$ python -q
>>> import numpy as np
>>> np.set_printoptions(precision=2, suppress=True, linewidth=100)
>>> rng = np.random.default_rng(4828)
>>> K = np.eye(12, dtype=int)[rng.permutation(12)]
>>> K
array([[0, 0, 0, 0, 0, 0, 0, 1, 0, 0, 0, 0],
       [0, 0, 1, 0, 0, 0, 0, 0, 0, 0, 0, 0],
       [0, 0, 0, 1, 0, 0, 0, 0, 0, 0, 0, 0],
       [0, 0, 0, 0, 0, 1, 0, 0, 0, 0, 0, 0],
       [0, 0, 0, 0, 1, 0, 0, 0, 0, 0, 0, 0],
       [0, 0, 0, 0, 0, 0, 0, 0, 0, 0, 1, 0],
       [1, 0, 0, 0, 0, 0, 0, 0, 0, 0, 0, 0],
       [0, 0, 0, 0, 0, 0, 0, 0, 0, 1, 0, 0],
       [0, 1, 0, 0, 0, 0, 0, 0, 0, 0, 0, 0],
       [0, 0, 0, 0, 0, 0, 0, 0, 1, 0, 0, 0],
       [0, 0, 0, 0, 0, 0, 1, 0, 0, 0, 0, 0],
       [0, 0, 0, 0, 0, 0, 0, 0, 0, 0, 0, 1]])
>>> K.sum(axis=0)
array([1, 1, 1, 1, 1, 1, 1, 1, 1, 1, 1, 1])
>>> K.mean(axis=0)
array([0.08, 0.08, 0.08, 0.08, 0.08, 0.08, 0.08, 0.08, 0.08, 0.08, 0.08, 0.08])
>>> np.linalg.svd(K, compute_uv=False)
array([1., 1., 1., 1., 1., 1., 1., 1., 1., 1., 1., 1.])
>>> np.diff(K, axis=0)
array([[ 0,  0,  1,  0,  0,  0,  0, -1,  0,  0,  0,  0],
       [ 0,  0, -1,  1,  0,  0,  0,  0,  0,  0,  0,  0],
       [ 0,  0,  0, -1,  0,  1,  0,  0,  0,  0,  0,  0],
       [ 0,  0,  0,  0,  1, -1,  0,  0,  0,  0,  0,  0],
       [ 0,  0,  0,  0, -1,  0,  0,  0,  0,  0,  1,  0],
       [ 1,  0,  0,  0,  0,  0,  0,  0,  0,  0, -1,  0],
       [-1,  0,  0,  0,  0,  0,  0,  0,  0,  1,  0,  0],
       [ 0,  1,  0,  0,  0,  0,  0,  0,  0, -1,  0,  0],
       [ 0, -1,  0,  0,  0,  0,  0,  0,  1,  0,  0,  0],
       [ 0,  0,  0,  0,  0,  0,  1,  0, -1,  0,  0,  0],
       [ 0,  0,  0,  0,  0,  0, -1,  0,  0,  0,  0,  1]])
>>> np.count_nonzero(K)
np.int64(12)
>>> vec = np.array([2, 1, 2, 1, 1, 2, 0, 2, 0, 1, 1, -2])
>>> np.linalg.inv(K)
array([[0., 0., 0., 0., 0., 0., 1., 0., 0., 0., 0., 0.],
       [0., 0., 0., 0., 0., 0., 0., 0., 1., 0., 0., 0.],
       [0., 1., 0., 0., 0., 0., 0., 0., 0., 0., 0., 0.],
       [0., 0., 1., 0., 0., 0., 0., 0., 0., 0., 0., 0.],
       [0., 0., 0., 0., 1., 0., 0., 0., 0., 0., 0., 0.],
       [0., 0., 0., 1., 0., 0., 0., 0., 0., 0., 0., 0.],
       [0., 0., 0., 0., 0., 0., 0., 0., 0., 0., 1., 0.],
       [1., 0., 0., 0., 0., 0., 0., 0., 0., 0., 0., 0.],
       [0., 0., 0., 0., 0., 0., 0., 0., 0., 1., 0., 0.],
       [0., 0., 0., 0., 0., 0., 0., 1., 0., 0., 0., 0.],
       [0., 0., 0., 0., 0., 1., 0., 0., 0., 0., 0., 0.],
       [0., 0., 0., 0., 0., 0., 0., 0., 0., 0., 0., 1.]])
>>> round(np.linalg.det(K), 2)
np.float64(-1.0)
>>> np.abs(np.linalg.eigvals(K))
array([1., 1., 1., 1., 1., 1., 1., 1., 1., 1., 1., 1.])
>>> [p for p in range(1, 25) if np.allclose(np.linalg.matrix_power(K, p), np.eye(12))]
[10, 20]
>>> lab = rng.permutation(12)
>>> print(lab)
[ 9  2  5 11  7  8  0  1  3  6  4 10]
>>> M2 = K[lab][:, lab]
>>> np.sort(np.abs(np.linalg.eigvals(M2)))
array([1., 1., 1., 1., 1., 1., 1., 1., 1., 1., 1., 1.])
>>> np.trace(M2)
np.int64(2)
>>> np.allclose(M2, K)
False
>>> np.diag(M2)
array([0, 0, 0, 1, 0, 0, 0, 0, 0, 0, 1, 0])
>>> A = np.loadtxt("block3.csv", delimiter=",")
>>> A.round(2) + 0
array([[-1.09,  0.46,  0.75,  1.89,  0.41,  0.46,  0.53, -0.41, -0.14,  0.23, -1.05,  0.73, -0.98],
       [-0.6 , -0.73, -0.52, -0.05,  0.45,  0.43, -0.47,  0.23, -1.61,  1.78, -0.27,  0.37,  1.09],
       [-0.24,  1.3 , -1.1 ,  0.73,  1.01, -0.71, -0.97, -0.92,  0.44,  0.7 ,  0.85, -0.89, -0.09],
       [ 0.6 ,  1.52,  0.41, -0.33,  0.82, -0.03,  1.45,  0.61,  0.42,  0.54, -0.79, -0.24,  1.32],
       [-1.09, -0.16,  0.64, -1.11, -0.47, -0.04, -0.11, -0.39,  0.35,  0.79, -1.12, -1.83, -0.65],
       [-0.96, -0.1 ,  0.48,  0.26,  0.28, -0.52,  0.23, -0.9 , -1.1 , -1.67,  0.07, -0.76,  1.39],
       [ 1.09, -0.28,  2.19,  0.27,  0.73,  0.41, -1.26, -0.37,  0.14,  0.37,  0.4 , -0.22,  0.31],
       [ 0.12, -0.56,  0.03,  0.27, -0.98,  0.52,  1.23, -1.81,  0.76,  0.88,  0.86,  0.13,  0.69],
       [-0.96,  1.22,  1.05, -0.79, -0.93, -1.15, -0.22,  0.05, -0.37,  0.49,  0.89,  1.2 , -0.05],
       [ 0.6 ,  1.52, -0.3 , -0.08, -1.26,  1.64, -0.68, -0.5 , -0.94, -0.35, -0.38, -0.22,  0.04],
       [ 1.21, -0.14,  0.13,  1.21, -1.2 , -1.52,  0.34,  0.34, -0.96,  0.53, -0.29, -0.86, -0.19],
       [-0.24,  0.15,  0.36,  0.  ,  0.47,  0.87,  1.14,  0.79, -0.96,  0.14,  1.76, -0.98, -0.94],
       [-0.96, -0.01,  0.12,  1.11, -1.01,  0.52, -0.59,  1.48,  1.1 ,  0.02,  0.46, -0.55,  1.11]])
>>> np.linalg.norm(A, axis=0)
array([3., 3., 3., 3., 3., 3., 3., 3., 3., 3., 3., 3., 3.])
>>> theta = np.radians(135)
>>> Rm = np.eye(13)
>>> Rm[12, 12] = Rm[3, 3] = np.cos(theta)
>>> Rm[12, 3], Rm[3, 12] = -np.sin(theta), np.sin(theta)
>>> M2 = A @ Rm.T
>>> print(np.allclose(A @ A.T, M2 @ M2.T))
True
>>> np.linalg.svd(A, compute_uv=False), np.linalg.svd(M2, compute_uv=False)
(array([3., 3., 3., 3., 3., 3., 3., 3., 3., 3., 3., 3., 3.]), array([3., 3., 3., 3., 3., 3., 3., 3., 3., 3., 3., 3., 3.]))
>>> print(round(float(np.linalg.det(Rm)), 2), np.round(np.trace(Rm), 2))
1.0 9.59
>>> np.abs(M2 - A).max(axis=0)
array([0.  , 0.  , 0.  , 3.91, 0.  , 0.  , 0.  , 0.  , 0.  , 0.  , 0.  , 0.  , 2.68])
>>> vec = np.array([4, -1, 1, -4, 0, -2, -1, 0, 2, 3, -1, -3, 0])
>>> rhs = A @ vec
>>> coef, lr = np.zeros(13), 1 / np.linalg.norm(A, 2) ** 2
>>> for i in range(200):
...     coef -= lr * A.T @ (A @ coef - rhs)
...     if i % 50 == 0: print(i, round(np.linalg.norm(A @ coef - rhs), 2))
... 
0 0.0
50 0.0
100 0.0
150 0.0
>>> coef.round(2) + 0
array([ 4., -1.,  1., -4.,  0., -2., -1.,  0.,  2.,  3., -1., -3.,  0.])
>>> print(np.round(np.linalg.cond(A), 2))
1.0
>>> lab = rng.permutation(13)
>>> lab
array([ 1,  3,  5,  6,  7,  8,  0, 10,  2,  9, 11,  4, 12])
>>> M2 = A[lab][:, lab]
>>> print(round(np.trace(M2), 2))
-8.16
>>> np.diag(M2)
array([-0.73, -0.33, -0.52, -1.26, -1.81, -0.37, -1.09, -0.29, -1.1 , -0.35, -0.98, -0.47,  1.11])
>>> lab = rng.permutation(13)
>>> M2 = A[:, lab] * rng.choice([-1, 1], 13)
>>> M2.round(2) + 0
array([[ 0.14, -0.46,  1.09,  1.05,  1.89, -0.53, -0.75, -0.73, -0.41, -0.23,  0.46,  0.98,  0.41],
       [ 1.61,  0.73,  0.6 ,  0.27, -0.05,  0.47,  0.52, -0.37,  0.23, -1.78,  0.43, -1.09,  0.45],
       [-0.44, -1.3 ,  0.24, -0.85,  0.73,  0.97,  1.1 ,  0.89, -0.92, -0.7 , -0.71,  0.09,  1.01],
       [-0.42, -1.52, -0.6 ,  0.79, -0.33, -1.45, -0.41,  0.24,  0.61, -0.54, -0.03, -1.32,  0.82],
       [-0.35,  0.16,  1.09,  1.12, -1.11,  0.11, -0.64,  1.83, -0.39, -0.79, -0.04,  0.65, -0.47],
       [ 1.1 ,  0.1 ,  0.96, -0.07,  0.26, -0.23, -0.48,  0.76, -0.9 ,  1.67, -0.52, -1.39,  0.28],
       [-0.14,  0.28, -1.09, -0.4 ,  0.27,  1.26, -2.19,  0.22, -0.37, -0.37,  0.41, -0.31,  0.73],
       [-0.76,  0.56, -0.12, -0.86,  0.27, -1.23, -0.03, -0.13, -1.81, -0.88,  0.52, -0.69, -0.98],
       [ 0.37, -1.22,  0.96, -0.89, -0.79,  0.22, -1.05, -1.2 ,  0.05, -0.49, -1.15,  0.05, -0.93],
       [ 0.94, -1.52, -0.6 ,  0.38, -0.08,  0.68,  0.3 ,  0.22, -0.5 ,  0.35,  1.64, -0.04, -1.26],
       [ 0.96,  0.14, -1.21,  0.29,  1.21, -0.34, -0.13,  0.86,  0.34, -0.53, -1.52,  0.19, -1.2 ],
       [ 0.96, -0.15,  0.24, -1.76,  0.  , -1.14, -0.36,  0.98,  0.79, -0.14,  0.87,  0.94,  0.47],
       [-1.1 ,  0.01,  0.96, -0.46,  1.11,  0.59, -0.12,  0.55,  1.48, -0.02,  0.52, -1.11, -1.01]])
>>> Uu, _, Vh = np.linalg.svd(A.T @ M2)
>>> lab
array([ 8,  1,  0, 10,  3,  6,  2, 11,  7,  9,  5, 12,  4])
>>> m1 = np.loadtxt("run13.csv", delimiter=",")
>>> m1
array([[0., 8., 1., 1., 7., 2., 8., 0., 7., 7., 4., 0., 4.],
       [0., 0., 5., 0., 7., 8., 8., 0., 8., 7., 0., 7., 1.],
       [0., 0., 0., 1., 2., 8., 3., 4., 4., 5., 9., 0., 1.],
       [0., 0., 0., 0., 0., 1., 3., 8., 0., 2., 6., 6., 4.],
       [0., 0., 0., 0., 0., 0., 2., 0., 3., 7., 9., 4., 6.],
       [0., 0., 0., 0., 0., 0., 8., 2., 5., 3., 2., 1., 3.],
       [0., 0., 0., 0., 0., 0., 0., 9., 8., 0., 5., 7., 5.],
       [0., 0., 0., 0., 0., 0., 0., 0., 5., 5., 0., 4., 3.],
       [0., 0., 0., 0., 0., 0., 0., 0., 0., 5., 9., 7., 3.],
       [0., 0., 0., 0., 0., 0., 0., 0., 0., 0., 2., 5., 7.],
       [0., 0., 0., 0., 0., 0., 0., 0., 0., 0., 0., 4., 5.],
       [0., 0., 0., 0., 0., 0., 0., 0., 0., 0., 0., 0., 3.],
       [0., 0., 0., 0., 0., 0., 0., 0., 0., 0., 0., 0., 0.]])
>>> vec = np.array([3, 9, 7, 0, 1, 4, 9, 9, 8, 2, 4, 1, 0])
>>> rhs = A @ vec
>>> rhs
array([  5.28, -22.08,  -8.2 ,  38.64,  -7.21, -20.99,   7.02,   2.87,  11.18,  -2.  ,  -6.49,
        23.2 ,  17.09])
>>> np.round(np.linalg.solve(A.T, A[8]), 2) + 0
array([0., 0., 0., 0., 0., 0., 0., 0., 1., 0., 0., 0., 0.])
>>> print(np.round(np.linalg.solve(A, rhs), 2) + 0)
[3. 9. 7. 0. 1. 4. 9. 9. 8. 2. 4. 1. 0.]
